% ipython --no-banner

In [1]: import numpy as np

In [2]: np.set_printoptions(precision=3, suppress=True, linewidth=120, legacy="1.25")

In [3]: X = np.loadtxt("case19.csv", delimiter=",")

In [4]: X
Out[4]: 
array([[-1.3, -0.3, -0.7],
       [-1.5, -3. , -7. ],
       [ 0.4,  2.1, -0.5],
       [-0.4, -0.1, -1.4],
       [-1.4,  0.2, -1.6],
       [ 1.9,  0.7, -1.6],
       [-0.2, -0.7, -0.6],
       [ 1.1,  1.4, -0.1],
       [-1.4,  0.2, -1.3],
       [-0.7,  1.5,  0.3]])

In [5]: # row 1 is much longer than the rest

In [6]: ang = np.radians(72)

In [7]: Rm = np.eye(3)

In [8]: Rm[1, 1] = Rm[0, 0] = np.cos(ang)

In [9]: Rm[1, 0], Rm[0, 1] = -np.sin(ang), np.sin(ang)

In [10]: Rm
Out[10]: 
array([[ 0.309,  0.951,  0.   ],
       [-0.951,  0.309,  0.   ],
       [ 0.   ,  0.   ,  1.   ]])

In [11]: Y = X @ Rm.T

In [12]: np.linalg.svd(X, compute_uv=False), np.linalg.svd(Y, compute_uv=False)
Out[12]: (array([8.39 , 3.523, 2.913]), array([8.39 , 3.523, 2.913]))

In [13]: np.round(np.linalg.det(Rm), 3), round(float(np.trace(Rm)), 3)
Out[13]: (1.0, 1.618)

In [14]: np.allclose(np.linalg.norm(X, axis=1), np.linalg.norm(Y, axis=1))
Out[14]: True

In [15]: np.allclose(X @ X.T, Y @ Y.T)
Out[15]: True

In [16]: idx = X[:, 1] > np.median(X[:, 1])

In [17]: f = X[idx].mean(axis=0) - X[~idx].mean(axis=0)

In [18]: np.argsort(-np.abs(f).round(6), kind="stable")
Out[18]: array([1, 0, 2])

In [19]: (((X - X.mean(axis=0)) @ f > 0) == idx).mean()
Out[19]: 1.0

In [20]: f
Out[20]: array([1.708, 2.042, 1.625])

In [21]: W0 = np.load("block0.npy")

In [22]: W0
Out[22]: 
array([[ 8.05, -2.  , -1.  ],
       [ 2.  ,  1.05, -5.  ],
       [ 8.  , -2.  , -0.95]])

In [23]: U, sig, Vh = np.linalg.svd(W0, full_matrices=False)

In [24]: np.cumsum(sig ** 2) / np.sum(sig ** 2)
Out[24]: array([0.858, 1.   , 1.   ])

In [25]: np.allclose(U * sig @ Vh, W0)
Out[25]: True

In [26]: U.shape, sig.shape, Vh.shape
Out[26]: ((3, 3), (3,), (3, 3))

In [27]: hat = np.triu(np.array([[-5, -8, -4], [0, -5, -8], [-2, -2, -5]]), 1) + np.eye(3)

In [28]: Y = hat @ W0 @ np.linalg.inv(hat)

In [29]: hat @ W0 - W0 @ hat
Out[29]: 
array([[-48.,  64.,  60.],
       [-64.,  32.,  24.],
       [  0.,  64.,  16.]])

In [30]: np.round(np.trace(Y), 3), round(float(np.trace(W0)), 3)
Out[30]: (8.15, 8.15)

In [31]: U, sig, Vh = np.linalg.svd(W0)

In [32]: np.argmax(sig[:-1] / (sig[1:] + 1e-6)) + 1
Out[32]: 2

In [33]: Y = U[:, :2] @ np.diag(sig[:2]) @ Vh[:2]

In [34]: Y
Out[34]: 
array([[ 8.05 , -1.999, -1.   ],
       [ 2.   ,  1.05 , -5.   ],
       [ 8.   , -2.001, -0.95 ]])

In [35]: round(float(np.abs(W0 - Y).max()), 3)
Out[35]: 0.001

In [36]: np.round(np.linalg.norm(W0 - Y) / np.linalg.norm(W0), 3)
Out[36]: 0.0

In [37]: x0 = np.array([1, 5, 9])

In [38]: h = np.maximum(W0 @ x0, 0)

In [39]: np.flatnonzero(h > 1e-9)
Out[39]: array([], dtype=int64)

In [40]: W0.T @ h
Out[40]: array([0., 0., 0.])

In [41]: W0 * (h > 1e-9)[:, None]
Out[41]: 
array([[ 0., -0., -0.],
       [ 0.,  0., -0.],
       [ 0., -0., -0.]])

In [42]: np.maximum(W0 @ (3 * x0), 0)
Out[42]: array([0., 0., 0.])

In [43]: J = np.load("mat.npy")

In [44]: J
Out[44]: 
array([[1, 0],
       [0, 1]])

In [45]: evals, V = np.linalg.eigh(J)

In [46]: x0 = np.array([0, 0])

In [47]: x0 @ J @ x0
Out[47]: 0

In [48]: V * np.sqrt(evals) @ V.T
Out[48]: 
array([[1., 0.],
       [0., 1.]])

In [49]: np.abs(J).sum(axis=1).max(), np.abs(evals).max()
Out[49]: (1, 1.0)

In [50]: np.linalg.eigvalsh(J[1:, 1:])
Out[50]: array([1.])

In [51]: np.einsum("ij,ji->", J, J)
Out[51]: 2

In [52]: round(float(np.linalg.det(2 * J)), 3), round(float(np.linalg.det(J)), 3)
Out[52]: (4.0, 1.0)

In [53]: np.round(np.linalg.det(J[::-1]), 3)
Out[53]: -1.0

In [54]: rng = np.random.default_rng(310342)

In [55]: idx = rng.permutation(2)

In [56]: idx
Out[56]: array([0, 1])

In [57]: Y = J[idx][:, idx]

In [58]: round(np.linalg.det(Y), 3), round(np.linalg.det(J[idx]), 3)
Out[58]: (1.0, 1.0)

In [59]: np.sort(np.abs(np.linalg.eigvals(Y)))
Out[59]: array([1., 1.])

In [60]: m1 = np.loadtxt("out7.csv", delimiter=",")

In [61]: m1
Out[61]: 
array([[-1.,  0.,  0.],
       [ 0.,  1.,  2.],
       [ 0., -3.,  2.]])

In [62]: round(np.linalg.det(m1), 3)
Out[62]: -8.0

In [63]: np.sort(np.linalg.eigvals(m1).real)
Out[63]: array([-1. ,  1.5,  1.5])

In [64]: (np.linalg.matrix_power((m1 != 0) + (m1.T != 0) + np.eye(3), 3) > 0).astype(int)
Out[64]: 
array([[1, 0, 0],
       [0, 1, 1],
       [0, 1, 1]])

In [65]: np.flatnonzero(np.linalg.matrix_power((m1 != 0) + (m1.T != 0) + np.eye(3), 3)[2])
Out[65]: array([1, 2])

In [66]: Y = m1 / np.linalg.norm(m1, axis=1, keepdims=True)

In [67]: C2 = Y @ Y.T

In [68]: C2
Out[68]: 
array([[1.   , 0.   , 0.   ],
       [0.   , 1.   , 0.124],
       [0.   , 0.124, 1.   ]])

In [69]: (np.abs(C2) > 0.9).astype(int)
Out[69]: 
array([[1, 0, 0],
       [0, 1, 0],
       [0, 0, 1]])

In [70]: np.linalg.norm(Y, axis=1)
Out[70]: array([1., 1., 1.])

In [71]: round(float(np.degrees(np.arccos(np.clip(C2[1, 2], -1, 1)))), 3)
Out[71]: 82.875

In [72]: np.poly(m1)
Out[72]: array([ 1., -2.,  5.,  8.])

In [73]: np.einsum("ii->", m1)
Out[73]: 2.0

In [74]: round(float(np.linalg.det(2 * m1)), 3), np.round(np.linalg.det(m1), 3)
Out[74]: (-64.0, -8.0)

In [75]: np.linalg.eigvals(m1)
Out[75]: array([ 1.5+2.398j,  1.5-2.398j, -1. +0.j   ])

In [76]: np.einsum("ij,ji->", m1, m1)
Out[76]: -6.0

In [77]: round(np.linalg.det(m1[::-1]), 3)
Out[77]: 8.0

In [78]: q, V = np.linalg.qr(m1[:, :1])[0], np.linalg.qr(m1[:, 1:])[0]

In [79]: sig = np.linalg.svd(q.T @ V, compute_uv=False)

In [80]: round(float(np.linalg.norm(q @ q.T - V @ V.T, 2)), 3)
Out[80]: 1.0

In [81]: (sig > 0.9).sum()
Out[81]: 0

In [82]: sig.round(3) + 0
Out[82]: array([0.])

In [83]: idx = rng.permutation(3)

In [84]: idx
Out[84]: array([1, 0, 2])

In [85]: Y = m1[idx][:, idx]

In [86]: round(np.linalg.det(Y), 3), round(np.linalg.det(m1[idx]), 3)
Out[86]: (-8.0, 8.0)

In [87]: np.trace(Y)
Out[87]: 2.0

In [88]: data = np.array([[0, 2, 0, 2], [2, 2, 2, 2], [0, 2, 0, 2], [2, 2, 2, 2]])

In [89]: # rows 0 and 2 are equal

In [90]: ang = np.radians(120)

In [91]: Rm = np.eye(4)

In [92]: Rm[1, 1] = Rm[0, 0] = np.cos(ang)

In [93]: Rm[1, 0], Rm[0, 1] = -np.sin(ang), np.sin(ang)

In [94]: Rm
Out[94]: 
array([[-0.5  ,  0.866,  0.   ,  0.   ],
       [-0.866, -0.5  ,  0.   ,  0.   ],
       [ 0.   ,  0.   ,  1.   ,  0.   ],
       [ 0.   ,  0.   ,  0.   ,  1.   ]])

In [95]: Y = data @ Rm.T

In [96]: np.allclose(np.linalg.norm(data, axis=1), np.linalg.norm(Y, axis=1))
Out[96]: True

In [97]: Y
Out[97]: 
array([[ 1.732, -1.   ,  0.   ,  2.   ],
       [ 0.732, -2.732,  2.   ,  2.   ],
       [ 1.732, -1.   ,  0.   ,  2.   ],
       [ 0.732, -2.732,  2.   ,  2.   ]])

In [98]: np.abs(Y - data).max(axis=0)
Out[98]: array([1.732, 4.732, 0.   , 0.   ])

In [99]: U, sig, Vh = np.linalg.svd(data)

In [100]: np.argmax(sig[:-1] / (sig[1:] + 1e-6)) + 1
Out[100]: 2

In [101]: Y = U[:, :2] @ np.diag(sig[:2]) @ Vh[:2]

In [102]: Y.round(3) + 0
Out[102]: 
array([[0., 2., 0., 2.],
       [2., 2., 2., 2.],
       [0., 2., 0., 2.],
       [2., 2., 2., 2.]])

In [103]: np.round(np.abs(data - Y).max(), 3)
Out[103]: 0.0

In [104]: round(np.abs(np.linalg.eigvals(data)).max(), 3)
Out[104]: 6.472

In [105]: F = np.loadtxt("test8.csv", delimiter=",")

In [106]: F
Out[106]: 
array([[0.8, 0.4],
       [0.4, 0.2]])

In [107]: round(float(np.linalg.norm(F, 2) / np.linalg.norm(F)), 3)
Out[107]: 1.0

In [108]: [round(float(x), 3) for x in np.linalg.svd(F, compute_uv=False)[:3]]
Out[108]: [1.0, 0.0]

In [109]: U, sig, Vh = np.linalg.svd(F)

In [110]: np.argmax(sig[:-1] / (sig[1:] + 1e-6)) + 1
Out[110]: 1

In [111]: Y = U[:, :1] @ np.diag(sig[:1]) @ Vh[:1]

In [112]: round(np.abs(F - Y).max(), 3)
Out[112]: 0.0

In [113]: round(np.linalg.norm(F - Y) / np.linalg.norm(F), 3)
Out[113]: 0.0

In [114]: np.linalg.matrix_rank(F, rtol=0.05)
Out[114]: 1
